$ python -q
>>> import numpy as np
>>> import numpy.linalg as la
>>> np.set_printoptions(precision=2, suppress=True, linewidth=200, sign=" ")
>>> tidy = lambda a: np.round(a, 2) + 0
>>> J = np.array([[-2, -2, -2, -2, -2, -2, -2],
...     [-2, -4, -4, -4, -4, -4, -4],
...     [-2, -4, -6, -6, -6, -6, -6],
...     [-2, -4, -6, -8, -8, -8, -8],
...     [-2, -4, -6, -8, -10, -10, -10],
...     [-2, -4, -6, -8, -10, -12, -12],
...     [-2, -4, -6, -8, -10, -12, -14]])
>>> B = la.inv(J)
>>> print(tidy(la.inv(B)))
[[ -2.  -2.  -2.  -2.  -2.  -2.  -2.]
 [ -2.  -4.  -4.  -4.  -4.  -4.  -4.]
 [ -2.  -4.  -6.  -6.  -6.  -6.  -6.]
 [ -2.  -4.  -6.  -8.  -8.  -8.  -8.]
 [ -2.  -4.  -6.  -8. -10. -10. -10.]
 [ -2.  -4.  -6.  -8. -10. -12. -12.]
 [ -2.  -4.  -6.  -8. -10. -12. -14.]]
>>> print(tidy(la.det(J) * la.det(B)))
1.0
>>> print((np.abs(B) > 1e-9).astype(int))
[[ 1  1  0  0  0  0  0]
 [ 1  1  1  0  0  0  0]
 [ 0  1  1  1  0  0  0]
 [ 0  0  1  1  1  0  0]
 [ 0  0  0  1  1  1  0]
 [ 0  0  0  0  1  1  1]
 [ 0  0  0  0  0  1  1]]
>>> print(B)
[[-1.   0.5 -0.  -0.  -0.  -0.  -0. ]
 [ 0.5 -1.   0.5 -0.  -0.  -0.  -0. ]
 [-0.   0.5 -1.   0.5 -0.  -0.  -0. ]
 [-0.  -0.   0.5 -1.   0.5 -0.  -0. ]
 [-0.  -0.  -0.   0.5 -1.   0.5 -0. ]
 [-0.  -0.  -0.  -0.   0.5 -1.   0.5]
 [-0.  -0.  -0.  -0.  -0.   0.5 -0.5]]
>>> print(tidy(la.cond(J)))
87.57
>>> t3 = np.stack([J, -1 * J, J[::-1]])
>>> print(tidy(la.det(t3)))
[-128.  128.  128.]
>>> print(t3.sum(axis=0))
[[ -2  -4  -6  -8 -10 -12 -14]
 [ -2  -4  -6  -8 -10 -12 -12]
 [ -2  -4  -6  -8 -10 -10 -10]
 [ -2  -4  -6  -8  -8  -8  -8]
 [ -2  -4  -6  -6  -6  -6  -6]
 [ -2  -4  -4  -4  -4  -4  -4]
 [ -2  -2  -2  -2  -2  -2  -2]]
>>> print((t3 @ J.T).shape)
(3, 7, 7)
>>> print(np.einsum("bij,cij->bc", t3, t3))
[[ 2128 -2128  1528]
 [-2128  2128 -1528]
 [ 1528 -1528  2128]]
>>> print(la.matrix_rank(t3.reshape(3, -1)))
2
>>> print(tidy(la.norm(t3, axis=(1, 2))))
[ 46.13  46.13  46.13]
>>> print(t3.shape)
(3, 7, 7)
>>> evals, vecs = la.eigh(J)
>>> x = np.array([7, 7, -3, -4, 0, -3, -4])
>>> print(tidy(la.eigvalsh(J[1:, 1:])))
[-45.25  -4.86  -1.75  -0.95  -0.66  -0.53]
>>> print(x @ J @ x)
-960
>>> evals, vecs = la.eigvalsh(J)
Traceback (most recent call last):
  File "<python-input-23>", line 1, in <module>
    evals, vecs = la.eigvalsh(J)
    ^^^^^^^^^^^
ValueError: too many values to unpack (expected 2)
>>> evals, vecs = la.eigh(J)
>>> print(tidy(la.svd(J, compute_uv=False)))
[ 45.76   5.24   2.     1.12   0.76   0.6    0.52]
>>> print((evals > 1e-8).sum(), (evals < -1e-8).sum())
0 7
>>> print(evals.sum(), np.trace(J))
-56.0 -56
>>> print(np.unique(evals.round(6) + 0, return_counts=True)[1])
[ 1  1  1  1  1  1  1]
>>> print(tidy(vecs.T @ J @ vecs))
[[-45.76   0.     0.     0.     0.     0.     0.  ]
 [  0.    -5.24   0.     0.     0.     0.     0.  ]
 [  0.     0.    -2.     0.     0.     0.     0.  ]
 [  0.     0.     0.    -1.12   0.     0.     0.  ]
 [  0.     0.     0.     0.    -0.76   0.     0.  ]
 [  0.     0.     0.     0.     0.    -0.6    0.  ]
 [  0.     0.     0.     0.     0.     0.    -0.52]]
>>> x = np.array([6, 6, 8, 7, 5, 6, 7])
>>> rhs = J @ x
>>> beta, lr = np.zeros(7), 1 / la.norm(J, 2) ** 2
>>> for i in range(300):
...     beta -= lr * J.T @ (J @ beta - rhs)
...     if i % 50 == 0: print(i, round(la.norm(J @ beta - rhs), 2))
... 
0 29.45
50 15.99
100 9.38
150 6.31
200 4.94
250 4.25
>>> print(tidy(beta))
[ 4.02  6.52  7.5   7.17  6.4   6.07  6.08]
>>> f = np.array([4, 6]) + 0.5
>>> arr = np.eye(2) - 2 * np.outer(f, f) / (f @ f)
>>> print(tidy(arr))
[[ 0.35 -0.94]
 [-0.94 -0.35]]
>>> t3 = np.stack([arr, 2 * arr, arr[::-1]])
>>> print(tidy(la.norm(t3, axis=(1, 2))))
[ 1.41  2.83  1.41]
>>> print(t3.shape)
(3, 2, 2)
>>> print(tidy(np.einsum("bij,cij->bc", t3, t3)))
[[ 2.  4.  0.]
 [ 4.  8.  0.]
 [ 0.  0.  2.]]
>>> print(tidy(t3.sum(axis=0)))
[[ 0.12 -3.16]
 [-2.46 -1.99]]
>>> print(la.matrix_rank(t3.reshape(3, -1)))
2
>>> evals, vecs = la.eig(arr)
>>> print(tidy(arr @ vecs[:, 0] - evals[0] * vecs[:, 0]))
[ 0.  0.]
>>> print(tidy(np.sort(la.eigvals(arr.T))))
[-1.  1.]
>>> print(np.prod(evals))
-1.0
>>> print(tidy(np.sort(la.eigvals(arr @ arr))))
[ 1.  1.]
>>> B = np.array([[2, 1, 1], [1, -1, -2]])
>>> cent = np.kron(B, arr)
>>> print(la.matrix_rank(cent))
4
>>> print(tidy(cent))
[[ 0.7  -1.87  0.35 -0.94  0.35 -0.94]
 [-1.87 -0.7  -0.94 -0.35 -0.94 -0.35]
 [ 0.35 -0.94 -0.35  0.94 -0.7   1.87]
 [-0.94 -0.35  0.94  0.35  1.87  0.7 ]]
>>> A = np.load("layer12.npy")
>>> print(A)
[[ 0  1  2  0]
 [ 3  0  1  2]
 [ 1  3  3  2]
 [ 2  3  0  1]
 [ 1  3  3  2]]
>>> f = np.array([1, 5, 2])
>>> print(np.correlate(A[1], A[4], "full"))
[  6   9  11  10   9   7   2]
>>> print(np.cross(A[1, :3], A[4, :3]))
[-3 -8  9]
>>> print(np.convolve(A[1], f))
[  3  15   7   7  12   4]
>>> P = A @ la.solve(A.T @ A, A.T)
>>> print(la.matrix_rank(np.eye(5) - P))
1
>>> print(np.allclose(P @ P, P))
True
>>> print(tidy((np.eye(5) - P) @ A))
[[ 0.  0.  0.  0.]
 [ 0.  0.  0.  0.]
 [ 0.  0.  0.  0.]
 [ 0.  0.  0.  0.]
 [ 0.  0.  0.  0.]]
>>> print(tidy(la.eigvalsh(P)))
[ 0.  1.  1.  1.  1.]
>>> rng = np.random.default_rng(57773)
>>> B = A + rng.integers(-2, 3, (5, 3)) @ rng.integers(-2, 3, (3, 4))
>>> print(B)
[[ 4  3  6  5]
 [ 5  9  3  6]
 [ 7 -1  9  2]
 [ 8  1  6  0]
 [ 3  6  5 -2]]
>>> print(la.matrix_rank(B - A, tol=1e-8))
3
>>> print(tidy(la.svd(B - A, compute_uv=False)))
[ 13.96  11.46   6.14   0.  ]
>>> labels = rng.permutation(2)
>>> print(labels)
[ 0  1]
>>> B = arr[labels][:, labels]
>>> print(tidy(la.det(B)), tidy(la.det(arr[labels])))
-1.0 -1.0
>>> print(tidy(B))
[[ 0.35 -0.94]
 [-0.94 -0.35]]
>>> print(np.allclose(B, arr))
True
>>> M = np.loadtxt("out13.csv", delimiter=",")
>>> print(M)
[[ 1.  0.  0.  0.  0.  0.  0.]
 [ 0.  1.  0.  0.  0.  0.  0.]
 [-1.  0.  1.  0.  0.  0.  0.]
 [-2.  0.  2.  1.  0.  0.  0.]
 [ 0.  2.  2.  0.  1.  0.  0.]
 [ 0.  1. -1. -1.  0.  1.  0.]
 [ 2. -1. -2.  2.  1. -1.  1.]]
>>> print([int(la.matrix_rank(la.matrix_power(M, p))) for p in range(1, 8)])
[7, 7, 7, 7, 7, 7, 7]
>>> print(np.prod(np.diag(M)), tidy(la.det(M)))
1.0 1.0
>>> f = np.array([2, -3, 1, -3, -1, -3, 3])
>>> B = M + np.outer(f, np.eye(7)[0])
>>> print(B)
[[ 3.  0.  0.  0.  0.  0.  0.]
 [-3.  1.  0.  0.  0.  0.  0.]
 [ 0.  0.  1.  0.  0.  0.  0.]
 [-5.  0.  2.  1.  0.  0.  0.]
 [-1.  2.  2.  0.  1.  0.  0.]
 [-3.  1. -1. -1.  0.  1.  0.]
 [ 5. -1. -2.  2.  1. -1.  1.]]
>>> print(la.matrix_rank(B - M))
1
>>> print(la.matrix_rank(la.inv(B) - la.inv(M), tol=1e-8))
1
>>> f = np.array([1, 0, 2, 0, 2, 0])
>>> g = np.array([-1, 2, -2])
>>> m1 = f[:, None] + g[None, :]
>>> print(m1)
[[ 0  3 -1]
 [-1  2 -2]
 [ 1  4  0]
 [-1  2 -2]
 [ 1  4  0]
 [-1  2 -2]]
>>> W1 = np.array([[1, 3], [0, 0], [3, 1]])
>>> beta = np.array([-1, 3])
>>> hid = np.maximum(m1 @ W1 + beta, 0)
>>> print((hid > 0).astype(int))
[[ 0  1]
 [ 0  0]
 [ 0  1]
 [ 0  0]
 [ 0  1]
 [ 0  0]]
>>> print(la.matrix_rank(hid))
1
>>> cent = np.array([[0, 1, 2], [0, 3, 2]])
>>> print(hid @ cent)
[[  0   6   4]
 [  0   0   0]
 [  0  18  12]
 [  0   0   0]
 [  0  18  12]
 [  0   0   0]]
>>> print(W1 @ cent)
[[  0  10   8]
 [  0   0   0]
 [  0   6   8]]
>>> print((hid @ cent).round(6).argmax(axis=1))
[ 1  0  1  0  1  0]
>>> print(la.cond(m1) > 100)
True
>>> print(tidy(la.norm(m1, 2) / la.norm(m1)))
0.9
>>> print(np.argsort(-la.norm(m1, axis=0).round(6), kind="stable")[:3])
[ 1  2  0]
>>> print(tidy(la.norm(m1, axis=0)))
[ 2.24  7.28  3.61]
>>> print(tidy(la.norm(m1[4], 1)), tidy(la.norm(m1[4], np.inf)))
5.0 4.0
>>> print(tidy(la.norm(m1) ** 2 / la.norm(m1, 2) ** 2))
1.22
>>> print(tidy(la.norm(m1[4] - m1[5])))
3.46
>>> f = np.array([-2, 2])
>>> print(np.array([np.convolve(row, f, "same") for row in m1]))
[[ 0 -6  8]
 [ 2 -6  8]
 [-2 -6  8]
 [ 2 -6  8]
 [-2 -6  8]
 [ 2 -6  8]]
>>> K = np.loadtxt("block18.csv", delimiter=",")
>>> print(K)
[[ 1.  1.  3.]
 [ 1.  1.  3.]
 [ 1.  1.  3.]
 [ 1.  1.  3.]
 [ 1.  1.  3.]
 [ 1.  1.  3.]
 [ 1.  1.  3.]
 [ 1.  1.  3.]
 [ 1.  1.  3.]
 [ 1.  1.  3.]
 [ 1.  1.  3.]
 [ 1.  1.  3.]
 [ 1.  1.  3.]
 [ 1.  1.  3.]
 [ 1.  1.  3.]
 [ 1.  1.  3.]
 [ 1.  1.  3.]
 [ 1.  1.  3.]
 [ 1.  1.  3.]
 [ 1.  1.  3.]
 [ 1.  1.  3.]
 [ 1.  1.  3.]
 [ 1.  1.  3.]
 [ 1.  1.  3.]
 [ 1.  1.  3.]
 [ 1.  1.  3.]
 [ 1.  1.  3.]
 [ 1.  1.  3.]
 [ 1.  1.  3.]
 [ 1.  1.  3.]
 [ 1.  1.  3.]
 [ 1.  1.  3.]
 [ 1.  1.  3.]
 [ 1.  1.  3.]
 [ 1.  1.  3.]]
>>> left, s, Vt = la.svd(K)
>>> vecs = Vt[:(s > 1e-8).sum()]
>>> x = K[3] + 2 * K[23] + rng.integers(2) * np.eye(3)[2]
>>> print(x)
[ 3.  3.  9.]
>>> print(la.matrix_rank(np.vstack([K, x])))
1
>>> print(tidy(vecs.T @ vecs))
[[ 0.09  0.09  0.27]
 [ 0.09  0.09  0.27]
 [ 0.27  0.27  0.82]]
>>> print(np.allclose(vecs.T @ vecs @ x, x))
True
>>> print(tidy(np.diag(vecs.T @ vecs)))
[ 0.09  0.09  0.82]
>>> left, s, Vt = la.svd(K)
>>> print(tidy(s))
[ 19.62   0.     0.  ]
>>> B = left[:, :1] @ np.diag(s[:1]) @ Vt[:1]
>>> print(la.matrix_rank(B))
1
>>> print(tidy(la.norm(K - B) / la.norm(K)))
0.0
>>> print(la.matrix_rank(K, rtol=0.05))
1
>>> print(tidy(B))
[[ 1.  1.  3.]
 [ 1.  1.  3.]
 [ 1.  1.  3.]
 [ 1.  1.  3.]
 [ 1.  1.  3.]
 [ 1.  1.  3.]
 [ 1.  1.  3.]
 [ 1.  1.  3.]
 [ 1.  1.  3.]
 [ 1.  1.  3.]
 [ 1.  1.  3.]
 [ 1.  1.  3.]
 [ 1.  1.  3.]
 [ 1.  1.  3.]
 [ 1.  1.  3.]
 [ 1.  1.  3.]
 [ 1.  1.  3.]
 [ 1.  1.  3.]
 [ 1.  1.  3.]
 [ 1.  1.  3.]
 [ 1.  1.  3.]
 [ 1.  1.  3.]
 [ 1.  1.  3.]
 [ 1.  1.  3.]
 [ 1.  1.  3.]
 [ 1.  1.  3.]
 [ 1.  1.  3.]
 [ 1.  1.  3.]
 [ 1.  1.  3.]
 [ 1.  1.  3.]
 [ 1.  1.  3.]
 [ 1.  1.  3.]
 [ 1.  1.  3.]
 [ 1.  1.  3.]
 [ 1.  1.  3.]]
>>> F = np.loadtxt("dump.csv", delimiter=",")
>>> print(F)
[[ 0.  2.  0.]
 [ 0.  0.  2.]
 [ 0.  0.  0.]]
>>> left, s, Vt = la.svd(F)
>>> print(s)
[ 2.  2.  0.]
>>> B = left[:, :2] @ np.diag(s[:2]) @ Vt[:2]
>>> print(la.matrix_rank(B))
2
>>> print(la.matrix_rank(F, rtol=0.05))
2
>>> W0 = np.load("w.npy")
>>> print(tidy(W0))
[[ 0.36  0.43  0.31  0.24 -1.39 -0.57]
 [ 0.43  1.78 -0.18  0.21  0.45 -0.39]
 [ 0.31 -0.18 -0.23 -0.25  0.17 -0.03]
 [ 0.24  0.21 -0.25 -0.99 -0.16  0.25]
 [-1.39  0.45  0.17 -0.16  0.73 -0.1 ]
 [-0.57 -0.39 -0.03  0.25 -0.1  -1.64]]
>>> rk = la.matrix_rank(W0)
>>> print(rk)
5
>>> ns = la.svd(W0)[2][rk:].T
>>> print([int(la.matrix_rank(np.delete(W0, i, axis=0))) for i in range(6)])
[5, 5, 5, 5, 5, 5]
>>> print(tidy(ns @ ns.T))
[[ 0.07 -0.01  0.24 -0.07  0.07 -0.04]
 [-0.01  0.   -0.04  0.01 -0.01  0.01]
 [ 0.24 -0.04  0.77 -0.22  0.24 -0.13]
 [-0.07  0.01 -0.22  0.06 -0.07  0.04]
 [ 0.07 -0.01  0.24 -0.07  0.07 -0.04]
 [-0.04  0.01 -0.13  0.04 -0.04  0.02]]
>>> print([int(la.matrix_rank(W0[:, :j + 1])) for j in range(6)])
[1, 2, 3, 4, 5, 5]
>>> print(tidy(ns[:, 0] / ns[np.abs(ns[:, 0]).round(6).argmax(), 0]))
[ 0.31 -0.06  1.   -0.28  0.31 -0.17]
>>> print(tidy(W0 @ ns))
[[ 0.]
 [ 0.]
 [ 0.]
 [ 0.]
 [ 0.]
 [ 0.]]
>>> print(la.matrix_rank(W0.T @ W0), la.matrix_rank(W0 @ W0.T))
5 5
>>> print([int(la.matrix_rank(W0[:i])) for i in range(1, len(W0) + 1)])
[1, 2, 3, 4, 5, 5]
>>> print(np.allclose(W0 @ ns, 0))
True
